% ipython --no-banner

In [1]: import numpy as np

In [2]: np.set_printoptions(suppress=True, linewidth=200)

In [3]: Y = np.array([[2, 0], [-1, -2], [-1, -3]])

In [4]: m1 = np.kron(np.eye(3, dtype=int), Y)

In [5]: m1
Out[5]: 
array([[ 2,  0,  0,  0,  0,  0],
       [-1, -2,  0,  0,  0,  0],
       [-1, -3,  0,  0,  0,  0],
       [ 0,  0,  2,  0,  0,  0],
       [ 0,  0, -1, -2,  0,  0],
       [ 0,  0, -1, -3,  0,  0],
       [ 0,  0,  0,  0,  2,  0],
       [ 0,  0,  0,  0, -1, -2],
       [ 0,  0,  0,  0, -1, -3]])

In [6]: x = np.array([-3, -2, -1, -3, 3, 0])

In [7]: h1 = np.maximum(m1 @ x, 0)

In [8]: m1.T @ h1
Out[8]: array([-16, -41, -17, -44,  12,   0])

In [9]: proj = m1 @ np.linalg.solve(m1.T @ m1, m1.T)

In [10]: np.allclose(proj @ proj, proj)
Out[10]: True

In [11]: print(proj.round(2))
[[ 0.98 -0.11  0.08  0.    0.    0.    0.    0.    0.  ]
 [-0.11  0.32  0.45  0.    0.    0.    0.    0.    0.  ]
 [ 0.08  0.45  0.7   0.    0.    0.    0.    0.    0.  ]
 [ 0.    0.    0.    0.98 -0.11  0.08  0.    0.    0.  ]
 [ 0.    0.    0.   -0.11  0.32  0.45  0.    0.    0.  ]
 [ 0.    0.    0.    0.08  0.45  0.7   0.    0.    0.  ]
 [ 0.    0.    0.    0.    0.    0.    0.98 -0.11  0.08]
 [ 0.    0.    0.    0.    0.    0.   -0.11  0.32  0.45]
 [ 0.    0.    0.    0.    0.    0.    0.08  0.45  0.7 ]]

In [12]: np.linalg.matrix_rank(np.eye(9) - proj)
Out[12]: np.int64(3)

In [13]: x = np.array([-2, 0, 1, 2, -2, 2])

In [14]: rhs = m1 @ x

In [15]: coef, lr = np.zeros(6), 1 / np.linalg.norm(m1, 2) ** 2

In [16]: for i in range(20):
    ...:     coef -= lr * m1.T @ (m1 @ coef - rhs)
    ...:     if i % 5 == 0: print(i, round(np.linalg.norm(m1 @ coef - rhs), 2))
    ...: 
0 4.66
5 1.36
10 0.4
15 0.12

In [17]: print(coef.round(2))
[-1.99 -0.01  1.    2.   -1.98  1.99]

In [18]: mat = np.array([[3, 27, 1, 9], [-6, -18, -2, -6], [2, 18, 1, 9], [-4, -12, -2, -6]])

In [19]: proj = np.triu(np.array([[0, 0, 1, 3], [1, 5, 1, 1], [3, 2, 0, 4], [2, 2, 5, 0]]), 1) + np.eye(4)

In [20]: Y = proj @ mat @ np.linalg.inv(proj)

In [21]: np.linalg.matrix_rank(Y)
Out[21]: np.int64(4)

In [22]: np.round(np.poly(Y), 2)
Out[22]: array([  1.,  20., 193., 240., 144.])

In [23]: np.trace(Y), np.trace(mat)
Out[23]: (np.float64(-20.0), np.int64(-20))

In [24]: np.diff(mat, axis=0)
Out[24]: 
array([[ -9, -45,  -3, -15],
       [  8,  36,   3,  15],
       [ -6, -30,  -3, -15]])

In [25]: round(float(np.linalg.norm(mat)), 2)
Out[25]: 42.78

In [26]: mat.sum(axis=0)
Out[26]: array([-5, 15, -2,  6])

In [27]: print(mat.shape)
(4, 4)

In [28]: mat.sum(axis=1)
Out[28]: array([ 40, -32,  30, -24])

In [29]: mat - mat[0]
Out[29]: 
array([[  0,   0,   0,   0],
       [ -9, -45,  -3, -15],
       [ -1,  -9,   0,   0],
       [ -7, -39,  -3, -15]])

In [30]: rng = np.random.default_rng(40885)

In [31]: idx = rng.permutation(4)

In [32]: idx
Out[32]: array([2, 1, 3, 0])

In [33]: Y = mat[idx][:, idx]

In [34]: print(np.allclose(Y, mat))
False

In [35]: np.diag(Y)
Out[35]: array([  1, -18,  -6,   3])

In [36]: np.round(np.sort(np.abs(np.linalg.eigvals(Y))), 2)
Out[36]: array([ 0.93,  0.93, 12.93, 12.93])

In [37]: idx = rng.permutation(6)

In [38]: Y = m1[:, idx] * rng.choice([-1, 1], 6)

In [39]: Y
Out[39]: 
array([[ 2,  0,  0,  0,  0,  0],
       [-1,  0,  0,  0,  0, -2],
       [-1,  0,  0,  0,  0, -3],
       [ 0,  0,  0,  2,  0,  0],
       [ 0,  0, -2, -1,  0,  0],
       [ 0,  0, -3, -1,  0,  0],
       [ 0,  0,  0,  0, -2,  0],
       [ 0,  2,  0,  0,  1,  0],
       [ 0,  3,  0,  0,  1,  0]])

In [40]: left, _, Vt = np.linalg.svd(m1.T @ Y)

In [41]: np.round(left @ Vt, 2) + 0
Out[41]: 
array([[ 1.,  0.,  0.,  0.,  0.,  0.],
       [ 0.,  0.,  0.,  0.,  0.,  1.],
       [ 0.,  0.,  0.,  1.,  0.,  0.],
       [ 0.,  0.,  1.,  0.,  0.,  0.],
       [ 0.,  0.,  0.,  0., -1.,  0.],
       [ 0., -1.,  0.,  0.,  0.,  0.]])

In [42]: Y = np.linalg.inv(mat)

In [43]: round(float(np.linalg.slogdet(mat)[0]), 2)
Out[43]: 1.0

In [44]: np.round(mat @ Y, 2) + 0
Out[44]: 
array([[1., 0., 0., 0.],
       [0., 1., 0., 0.],
       [0., 0., 1., 0.],
       [0., 0., 0., 1.]])

In [45]: Y.round(2)
Out[45]: 
array([[-0.5 , -0.75,  0.5 ,  0.75],
       [ 0.17,  0.08, -0.17, -0.08],
       [ 1.  ,  1.5 , -1.5 , -2.25],
       [-0.33, -0.17,  0.5 ,  0.25]])

In [46]: print(np.round(np.linalg.det(mat) * Y, 2))
[[ -72. -108.   72.  108.]
 [  24.   12.  -24.  -12.]
 [ 144.  216. -216. -324.]
 [ -48.  -24.   72.   36.]]

In [47]: np.allclose(Y, mat.T)
Out[47]: False

In [48]: W2 = np.array([[1.0, -1.7, 1.3, 0.5, 0.0, -1.0, 0.8, -0.6, 2.0, 0.5, 1.0, -1.5],
    ...:     [0.0, -0.8, -1.1, 1.1, -0.1, -0.2, 1.6, -1.6, -1.1, -0.1, -0.7, -1.8]])

In [49]: J = np.array([[1, 1],
    ...:     [1, 0],
    ...:     [2, -2],
    ...:     [2, 0],
    ...:     [-2, 0],
    ...:     [-2, 2],
    ...:     [-1, -2],
    ...:     [0, -2],
    ...:     [-1, -2],
    ...:     [2, -1],
    ...:     [-2, 2],
    ...:     [0, -2],
    ...:     [-2, -2],
    ...:     [2, 1],
    ...:     [-1, -1],
    ...:     [-1, 0],
    ...:     [2, 2],
    ...:     [0, -1],
    ...:     [-2, 0]]) @ W2 + 0.02 * rng.normal(size=(19, 12))

In [50]: J.round(2)
Out[50]: 
array([[ 0.97, -2.5 ,  0.21,  1.61, -0.12, -1.18,  2.39, -2.19,  0.92,  0.41,  0.31, -3.29],
       [ 1.  , -1.7 ,  1.28,  0.49, -0.01, -0.98,  0.82, -0.61,  2.  ,  0.49,  1.03, -1.5 ],
       [ 2.  , -1.8 ,  4.79, -1.21,  0.18, -1.63, -1.62,  2.02,  6.22,  1.21,  3.39,  0.63],
       [ 1.99, -3.41,  2.6 ,  1.03, -0.02, -2.01,  1.61, -1.16,  4.02,  1.  ,  1.99, -2.98],
       [-2.  ,  3.39, -2.61, -1.02, -0.02,  2.  , -1.6 ,  1.22, -3.96, -1.03, -2.  ,  2.98],
       [-1.98,  1.79, -4.79,  1.2 , -0.19,  1.6 ,  1.61, -2.02, -6.21, -1.2 , -3.4 , -0.59],
       [-1.04,  3.33,  0.92, -2.7 ,  0.2 ,  1.4 , -3.99,  3.81,  0.22, -0.26,  0.41,  5.08],
       [-0.05,  1.6 ,  2.18, -2.23,  0.17,  0.42, -3.24,  3.21,  2.24,  0.21,  1.43,  3.6 ],
       [-0.98,  3.29,  0.91, -2.7 ,  0.2 ,  1.41, -4.01,  3.82,  0.19, -0.32,  0.4 ,  5.12],
       [ 1.99, -2.62,  3.72, -0.08,  0.12, -1.82,  0.01,  0.39,  5.09,  1.13,  2.69, -1.22],
       [-2.01,  1.8 , -4.82,  1.22, -0.17,  1.6 ,  1.56, -2.02, -6.19, -1.22, -3.38, -0.62],
       [-0.03,  1.56,  2.15, -2.21,  0.23,  0.4 , -3.19,  3.16,  2.18,  0.24,  1.37,  3.61],
       [-1.99,  4.99, -0.42, -3.21,  0.22,  2.44, -4.81,  4.39, -1.8 , -0.76, -0.61,  6.57],
       [ 2.01, -4.19,  1.47,  2.11, -0.08, -2.23,  3.23, -2.81,  2.89,  0.91,  1.3 , -4.79],
       [-1.  ,  2.48, -0.19, -1.6 ,  0.11,  1.19, -2.42,  2.18, -0.9 , -0.39, -0.31,  3.27],
       [-0.97,  1.72, -1.28, -0.52,  0.01,  0.97, -0.79,  0.6 , -2.01, -0.52, -0.99,  1.49],
       [ 2.01, -5.01,  0.42,  3.21, -0.19, -2.42,  4.81, -4.41,  1.78,  0.78,  0.63, -6.62],
       [ 0.04,  0.79,  1.1 , -1.1 ,  0.13,  0.22, -1.6 ,  1.58,  1.13,  0.11,  0.65,  1.81],
       [-2.01,  3.4 , -2.61, -1.  ,  0.01,  2.02, -1.6 ,  1.2 , -4.01, -1.02, -1.98,  3.01]])

In [51]: left, sigma, Vt = np.linalg.svd(J)

In [52]: np.argmax(sigma[:-1] / (sigma[1:] + 1e-6)) + 1
Out[52]: np.int64(2)

In [53]: Y = left[:, :2] @ np.diag(sigma[:2]) @ Vt[:2]

In [54]: round(np.linalg.norm(J - Y) / np.linalg.norm(J), 2)
Out[54]: np.float64(0.01)

In [55]: np.linalg.matrix_rank(Y)
Out[55]: np.int64(2)

In [56]: print(round(float(np.linalg.norm(J - Y, 2)), 2), round(sigma[2], 2))
0.12 0.12
